% ipython --no-banner

In [1]: import numpy as np

In [2]: from numpy import linalg as LA

In [3]: np.set_printoptions(precision=2, suppress=True, linewidth=160)

In [4]: rd = lambda a: np.round(a, 2) + 0

In [5]: A = np.load("w.npy")

In [6]: A
Out[6]: 
array([[3., 1., 1., 1., 1., 1., 1.],
       [1., 3., 1., 1., 1., 1., 1.],
       [1., 1., 3., 1., 1., 1., 1.],
       [1., 1., 1., 3., 1., 1., 1.],
       [1., 1., 1., 1., 3., 1., 1.],
       [1., 1., 1., 1., 1., 3., 1.],
       [1., 1., 1., 1., 1., 1., 3.]])

In [7]: out = A[0, 0] * A[1:] - np.outer(A[1:, 0], A[0])

In [8]: out
Out[8]: 
array([[0., 8., 2., 2., 2., 2., 2.],
       [0., 2., 8., 2., 2., 2., 2.],
       [0., 2., 2., 8., 2., 2., 2.],
       [0., 2., 2., 2., 8., 2., 2.],
       [0., 2., 2., 2., 2., 8., 2.],
       [0., 2., 2., 2., 2., 2., 8.]])

In [9]: rd(A[:, 0] / A[0, 0])
Out[9]: array([1.  , 0.33, 0.33, 0.33, 0.33, 0.33, 0.33])

In [10]: LA.matrix_rank(out), LA.matrix_rank(A)
Out[10]: (np.int64(6), np.int64(7))

In [11]: Lm = LA.cholesky(A)

In [12]: rd(A / np.sqrt(np.outer(np.diag(A), np.diag(A))))
Out[12]: 
array([[1.  , 0.33, 0.33, 0.33, 0.33, 0.33, 0.33],
       [0.33, 1.  , 0.33, 0.33, 0.33, 0.33, 0.33],
       [0.33, 0.33, 1.  , 0.33, 0.33, 0.33, 0.33],
       [0.33, 0.33, 0.33, 1.  , 0.33, 0.33, 0.33],
       [0.33, 0.33, 0.33, 0.33, 1.  , 0.33, 0.33],
       [0.33, 0.33, 0.33, 0.33, 0.33, 1.  , 0.33],
       [0.33, 0.33, 0.33, 0.33, 0.33, 0.33, 1.  ]])

In [13]: np.prod(np.diag(Lm)) ** 2, rd(LA.det(A))
Out[13]: (np.float64(576.0), np.float64(576.0))

In [14]: np.allclose(A @ A.T, A.T @ A)
Out[14]: True

In [15]: (A @ A)[0]
Out[15]: array([15., 11., 11., 11., 11., 11., 11.])

In [16]: A @ (-1.0) ** np.arange(7)
Out[16]: array([ 3., -1.,  3., -1.,  3., -1.,  3.])

In [17]: A @ np.ones(7)
Out[17]: array([9., 9., 9., 9., 9., 9., 9.])

In [18]: rd(np.sort(np.abs(np.fft.fft(A[0])))), rd(np.sort(LA.svd(A, compute_uv=False)))
Out[18]: (array([2., 2., 2., 2., 2., 2., 9.]), array([2., 2., 2., 2., 2., 2., 9.]))

In [19]: m1 = np.load("test11.npy")

In [20]: m1
Out[20]: 
array([[-1,  3,  3],
       [ 4,  5,  8],
       [ 7, -8, -6]])

In [21]: r0 = np.array([3, 2])

In [22]: np.cross(m1[1, :3], m1[0, :3])
Out[22]: array([ -9, -20,  17])

In [23]: np.polyval(r0, m1[1])
Out[23]: array([14, 17, 26])

In [24]: M = np.load("run3.npy")

In [25]: M
Out[25]: 
array([[ 5, 13, 17,  0],
       [ 9,  9, 11,  3],
       [ 1,  7, 11,  0],
       [ 1, 12, 17,  0],
       [ 0,  0,  0,  0],
       [ 1,  0,  0,  6],
       [ 0,  0,  2,  0],
       [ 1, 12, 17,  0],
       [11,  7,  8,  6],
       [ 3,  5,  8,  0],
       [ 1,  2,  5,  0],
       [ 3,  5,  8,  0],
       [ 0,  0,  5,  0],
       [11,  2,  2,  9],
       [ 3,  0,  0,  6],
       [ 1,  7, 11,  0],
       [ 3, 10, 14,  0],
       [ 0,  6, 11,  0],
       [ 7,  1,  2,  6],
       [ 0,  0,  0,  3],
       [ 3,  0,  0,  9],
       [ 7,  6,  8,  3],
       [ 5, 13, 17,  0],
       [ 0,  0,  2,  0],
       [ 5,  0,  0,  9],
       [ 9,  0,  0, 12],
       [ 3, 15, 20,  0],
       [ 0,  0,  0,  0],
       [ 9,  0,  0,  9]])

In [26]: proj = M @ LA.solve(M.T @ M, M.T)

In [27]: LA.matrix_rank(np.eye(29) - proj)
Out[27]: np.int64(25)

In [28]: np.allclose(proj @ proj, proj)
Out[28]: True

In [29]: rd(np.trace(proj))
Out[29]: np.float64(4.0)

In [30]: rd(proj @ M[:, 0])
Out[30]: array([ 5.,  9.,  1.,  1.,  0.,  1.,  0.,  1., 11.,  3.,  1.,  3.,  0., 11.,  3.,  1.,  3.,  0.,  7.,  0.,  3.,  7.,  5.,  0.,  5.,  9.,  3.,  0.,  9.])

In [31]: rd(LA.eigvalsh(proj))
Out[31]: array([0., 0., 0., 0., 0., 0., 0., 0., 0., 0., 0., 0., 0., 0., 0., 0., 0., 0., 0., 0., 0., 0., 0., 0., 0., 1., 1., 1., 1.])

In [32]: Q, R = LA.qr(M)

In [33]: rd(abs(R[0, 0])), rd(LA.norm(M[:, 0]))
Out[33]: (np.float64(26.8), np.float64(26.8))

In [34]: rd(R)
Out[34]: 
array([[-26.8 , -18.81, -24.63, -20.15],
       [  0.  ,  30.92,  43.52,  -8.67],
       [  0.  ,   0.  ,  -7.58,  -2.09],
       [  0.  ,   0.  ,   0.  , -12.38]])

In [35]: rd(Q.T @ Q)
Out[35]: 
array([[1., 0., 0., 0.],
       [0., 1., 0., 0.],
       [0., 0., 1., 0.],
       [0., 0., 0., 1.]])

In [36]: rd(Q @ R)
Out[36]: 
array([[ 5., 13., 17.,  0.],
       [ 9.,  9., 11.,  3.],
       [ 1.,  7., 11.,  0.],
       [ 1., 12., 17.,  0.],
       [ 0.,  0.,  0.,  0.],
       [ 1.,  0.,  0.,  6.],
       [ 0.,  0.,  2.,  0.],
       [ 1., 12., 17.,  0.],
       [11.,  7.,  8.,  6.],
       [ 3.,  5.,  8.,  0.],
       [ 1.,  2.,  5.,  0.],
       [ 3.,  5.,  8.,  0.],
       [ 0.,  0.,  5.,  0.],
       [11.,  2.,  2.,  9.],
       [ 3.,  0.,  0.,  6.],
       [ 1.,  7., 11.,  0.],
       [ 3., 10., 14.,  0.],
       [ 0.,  6., 11.,  0.],
       [ 7.,  1.,  2.,  6.],
       [ 0.,  0.,  0.,  3.],
       [ 3.,  0.,  0.,  9.],
       [ 7.,  6.,  8.,  3.],
       [ 5., 13., 17.,  0.],
       [ 0.,  0.,  2.,  0.],
       [ 5.,  0.,  0.,  9.],
       [ 9.,  0.,  0., 12.],
       [ 3., 15., 20.,  0.],
       [ 0.,  0.,  0.,  0.],
       [ 9.,  0.,  0.,  9.]])

In [37]: rd(LA.det(R.T))
Out[37]: np.float64(-77774.83)

In [38]: rd(LA.det(R[::-1]))
Out[38]: np.float64(-77774.83)

In [39]: rd(LA.eigvals(R).sum().real)
Out[39]: np.float64(-15.84)

In [40]: rd(np.einsum("ii->", R))
Out[40]: np.float64(-15.84)
